% ipython --no-banner

In [1]: import numpy as np

In [2]: np.set_printoptions(suppress=True, linewidth=140)

In [3]: rd = lambda a: np.round(a, 2) + 0

In [4]: A = np.load("a.npy")

In [5]: print(rd(A))
[[ 0.91 -0.19  0.06  0.11 -0.24 -0.24]
 [-0.19  0.59  0.14  0.25 -0.52 -0.52]
 [ 0.06  0.14  0.95 -0.08  0.17  0.17]
 [ 0.11  0.25 -0.08  0.85  0.31  0.31]
 [-0.24 -0.52  0.17  0.31  0.34 -0.66]
 [-0.24 -0.52  0.17  0.31 -0.66  0.34]]

In [6]: rng = np.random.default_rng(739)

In [7]: lab = rng.permutation(6)

In [8]: lab
Out[8]: array([3, 0, 4, 5, 1, 2])

In [9]: A2 = A[lab][:, lab]

In [10]: rd(np.diag(A2))
Out[10]: array([0.85, 0.91, 0.34, 0.34, 0.59, 0.95])

In [11]: rd(np.linalg.det(A2)), rd(np.linalg.det(A[lab]))
Out[11]: (np.float64(-1.0), np.float64(1.0))

In [12]: np.allclose(A2, A)
Out[12]: False

In [13]: print(rd(A[:, 1] @ A[:, 4]))
0.0

In [14]: rd(np.linalg.pinv(A))
Out[14]: 
array([[ 0.91, -0.19,  0.06,  0.11, -0.24, -0.24],
       [-0.19,  0.59,  0.14,  0.25, -0.52, -0.52],
       [ 0.06,  0.14,  0.95, -0.08,  0.17,  0.17],
       [ 0.11,  0.25, -0.08,  0.85,  0.31,  0.31],
       [-0.24, -0.52,  0.17,  0.31,  0.34, -0.66],
       [-0.24, -0.52,  0.17,  0.31, -0.66,  0.34]])

In [15]: rd(A @ A.T)
Out[15]: 
array([[1., 0., 0., 0., 0., 0.],
       [0., 1., 0., 0., 0., 0.],
       [0., 0., 1., 0., 0., 0.],
       [0., 0., 0., 1., 0., 0.],
       [0., 0., 0., 0., 1., 0.],
       [0., 0., 0., 0., 0., 1.]])

In [16]: x = np.array([-9, 4, 6, -1, 7, -4])

In [17]: target = A @ x

In [18]: b, lr = np.zeros(6), 1 / np.linalg.norm(A, 2) ** 2

In [19]: for i in range(150):
    ...:     b -= lr * A.T @ (A @ b - target)
    ...:     if i % 50 == 0: print(i, round(np.linalg.norm(A @ b - target), 2))
    ...: 
0 0.0
50 0.0
100 0.0

In [20]: print(rd(b))
[-9.  4.  6. -1.  7. -4.]

In [21]: ev, V = np.linalg.eigvalsh(A)
ValueError: too many values to unpack (expected 2)


In [22]: ev, V = np.linalg.eigh(A)

In [23]: rd(ev)
Out[23]: array([-1.,  1.,  1.,  1.,  1.,  1.])

In [24]: (ev > 1e-8).sum(), (ev < -1e-8).sum()
Out[24]: (np.int64(5), np.int64(1))

In [25]: rd(V @ np.diag(ev) @ V.T)
Out[25]: 
array([[ 0.91, -0.19,  0.06,  0.11, -0.24, -0.24],
       [-0.19,  0.59,  0.14,  0.25, -0.52, -0.52],
       [ 0.06,  0.14,  0.95, -0.08,  0.17,  0.17],
       [ 0.11,  0.25, -0.08,  0.85,  0.31,  0.31],
       [-0.24, -0.52,  0.17,  0.31,  0.34, -0.66],
       [-0.24, -0.52,  0.17,  0.31, -0.66,  0.34]])

In [26]: print(rd(V.T @ A @ V))
[[-1.  0.  0.  0.  0.  0.]
 [ 0.  1.  0.  0.  0.  0.]
 [ 0.  0.  1.  0.  0.  0.]
 [ 0.  0.  0.  1.  0.  0.]
 [ 0.  0.  0.  0.  1.  0.]
 [ 0.  0.  0.  0.  0.  1.]]

In [27]: rd(np.linalg.eigvalsh(A @ A))
Out[27]: array([1., 1., 1., 1., 1., 1.])

In [28]: x = np.array([0, -1, 0, 2, -1, -2])

In [29]: rd(np.linalg.inv(A))
Out[29]: 
array([[ 0.91, -0.19,  0.06,  0.11, -0.24, -0.24],
       [-0.19,  0.59,  0.14,  0.25, -0.52, -0.52],
       [ 0.06,  0.14,  0.95, -0.08,  0.17,  0.17],
       [ 0.11,  0.25, -0.08,  0.85,  0.31,  0.31],
       [-0.24, -0.52,  0.17,  0.31,  0.34, -0.66],
       [-0.24, -0.52,  0.17,  0.31, -0.66,  0.34]])

In [30]: m1 = np.load("w.npy")

In [31]: m1
Out[31]: 
array([[0, 2, 1, 0, 1, 0, 0, 0, 0],
       [0, 0, 0, 2, 0, 1, 0, 0, 0],
       [0, 0, 0, 0, 0, 0, 0, 0, 0],
       [0, 0, 2, 0, 0, 0, 2, 2, 1]])

In [32]: rk = np.linalg.matrix_rank(m1)

In [33]: print(rk)
3

In [34]: null = np.linalg.svd(m1)[2][rk:].T

In [35]: print([int(np.linalg.matrix_rank(np.delete(m1, i, axis=0))) for i in range(4)])
[2, 2, 3, 2]

In [36]: null.shape
Out[36]: (9, 6)

In [37]: print(np.allclose(m1 @ null, 0))
True

In [38]: np.linalg.matrix_rank(m1.T @ m1), np.linalg.matrix_rank(m1 @ m1.T)
Out[38]: (np.int64(3), np.int64(3))

In [39]: rd(m1 @ null)
Out[39]: 
array([[0., 0., 0., 0., 0., 0.],
       [0., 0., 0., 0., 0., 0.],
       [0., 0., 0., 0., 0., 0.],
       [0., 0., 0., 0., 0., 0.]])

In [40]: [int(np.linalg.matrix_rank(m1[:, :j + 1])) for j in range(9)]
Out[40]: [0, 1, 2, 3, 3, 3, 3, 3, 3]

In [41]: G = m1.T @ m1

In [42]: np.linalg.matrix_rank(G)
Out[42]: np.int64(3)

In [43]: np.trace(G), (m1 ** 2).sum()
Out[43]: (np.int64(24), np.int64(24))

In [44]: rd(np.linalg.svd(m1, compute_uv=False) ** 2)
Out[44]: array([13.53,  5.47,  5.  ,  0.  ])

In [45]: print(rd(np.linalg.eigvalsh(G)[::-1]))
[13.53  5.47  5.    0.    0.    0.    0.    0.    0.  ]

In [46]: (m1 @ m1.T).shape
Out[46]: (4, 4)

In [47]: Uu, sig, vt = np.linalg.svd(m1)

In [48]: print(np.argmax(sig[:-1] / (sig[1:] + 1e-6)) + 1)
3

In [49]: A2 = Uu[:, :3] @ np.diag(sig[:3]) @ vt[:3]

In [50]: rd(np.abs(m1 - A2).max())
Out[50]: np.float64(0.0)

In [51]: print(np.linalg.matrix_rank(m1, rtol=0.05))
3
